$ ipython --no-banner

In [1]: import numpy as np

In [2]: np.set_printoptions(precision=3, suppress=True, linewidth=200)

In [3]: A = np.array([[1.0, 0.0, 0.0, 0.0, 0.0],
   ...:     [0.0, 1.0, 0.0, 0.0, 0.0],
   ...:     [0.0, 0.0, 0.0, -1.0, 0.0],
   ...:     [0.0, 0.0, 1.0, 0.0, 0.0],
   ...:     [0.0, 0.0, 0.0, 0.0, 1.0]])

In [4]: print(round(np.linalg.det(A[::-1]), 3))
1.0

In [5]: np.einsum("ij,ji->", A, A)
Out[5]: np.float64(1.0)

In [6]: print(np.poly(A))
[ 1. -3.  4. -4.  3. -1.]

In [7]: round(float(np.linalg.eigvals(A).sum().real), 3)
Out[7]: 3.0

In [8]: print(np.kron(np.eye(2, dtype=int), A))
[[ 1.  0.  0.  0.  0.  0.  0.  0.  0.  0.]
 [ 0.  1.  0.  0.  0.  0.  0.  0.  0.  0.]
 [ 0.  0.  0. -1.  0.  0.  0.  0. -0.  0.]
 [ 0.  0.  1.  0.  0.  0.  0.  0.  0.  0.]
 [ 0.  0.  0.  0.  1.  0.  0.  0.  0.  0.]
 [ 0.  0.  0.  0.  0.  1.  0.  0.  0.  0.]
 [ 0.  0.  0.  0.  0.  0.  1.  0.  0.  0.]
 [ 0.  0.  0. -0.  0.  0.  0.  0. -1.  0.]
 [ 0.  0.  0.  0.  0.  0.  0.  1.  0.  0.]
 [ 0.  0.  0.  0.  0.  0.  0.  0.  0.  1.]]

In [9]: np.einsum("ii->", A)
Out[9]: np.float64(3.0)

In [10]: print(np.round(np.linalg.det(A.T), 3))
1.0

In [11]: u = np.array([3, 7, 2, 1, 8])

In [12]: out = A + np.outer(u, np.eye(5)[2])

In [13]: np.linalg.matrix_rank(np.linalg.inv(out) - np.linalg.inv(A), tol=1e-8)
Out[13]: np.int64(1)

In [14]: round(float(np.linalg.det(out) / np.linalg.det(A)), 3), np.round(1 + np.linalg.solve(A, u)[2], 3)
Out[14]: (2.0, np.float64(2.0))

In [15]: mat = np.load("mat.npy")

In [16]: mat
Out[16]: 
array([[ 5, -1, -3, -2,  4,  1, -4,  3, -3,  3,  2,  4,  0],
       [-1,  2, -2, -1,  1,  2,  0, -1, -3, -1,  1, -1,  1],
       [-3, -2,  6,  3, -5, -4,  2, -1,  7, -3, -3, -1, -1],
       [-2, -1,  3,  2, -3, -2,  3, -1,  4,  0, -2, -2, -1],
       [ 4,  1, -5, -3,  5,  3, -4,  2, -6,  2,  3,  3,  1],
       [ 1,  2, -4, -2,  3,  3, -1,  0, -5,  1,  2,  0,  1],
       [-4,  0,  2,  3, -4, -1,  9, -3,  4,  4, -3, -7, -2],
       [ 3, -1, -1, -1,  2,  0, -3,  2, -1,  1,  1,  3,  0],
       [-3, -3,  7,  4, -6, -5,  4, -1,  9, -1, -4, -2, -2],
       [ 3, -1, -3,  0,  2,  1,  4,  1, -1,  9,  0, -2, -2],
       [ 2,  1, -3, -2,  3,  2, -3,  1, -4,  0,  2,  2,  1],
       [ 4, -1, -1, -2,  3,  0, -7,  3, -2, -2,  2,  6,  1],
       [ 0,  1, -1, -1,  1,  1, -2,  0, -2, -2,  1,  1,  1]])

In [17]: print(np.trace(mat))
61

In [18]: np.allclose(mat, mat.T)
Out[18]: True

In [19]: np.round(np.abs(np.linalg.eigvals(mat)).max(), 3)
Out[19]: np.float64(33.615)

In [20]: np.round(np.sort(np.abs(np.linalg.eigvals(mat))), 3) + 0
Out[20]: array([ 0.   ,  0.   ,  0.   ,  0.   ,  0.   ,  0.   ,  0.   ,  0.   ,  0.   ,  0.   , 11.041, 16.343, 33.615])

In [21]: round(float(np.linalg.det(mat)), 3)
Out[21]: 0.0
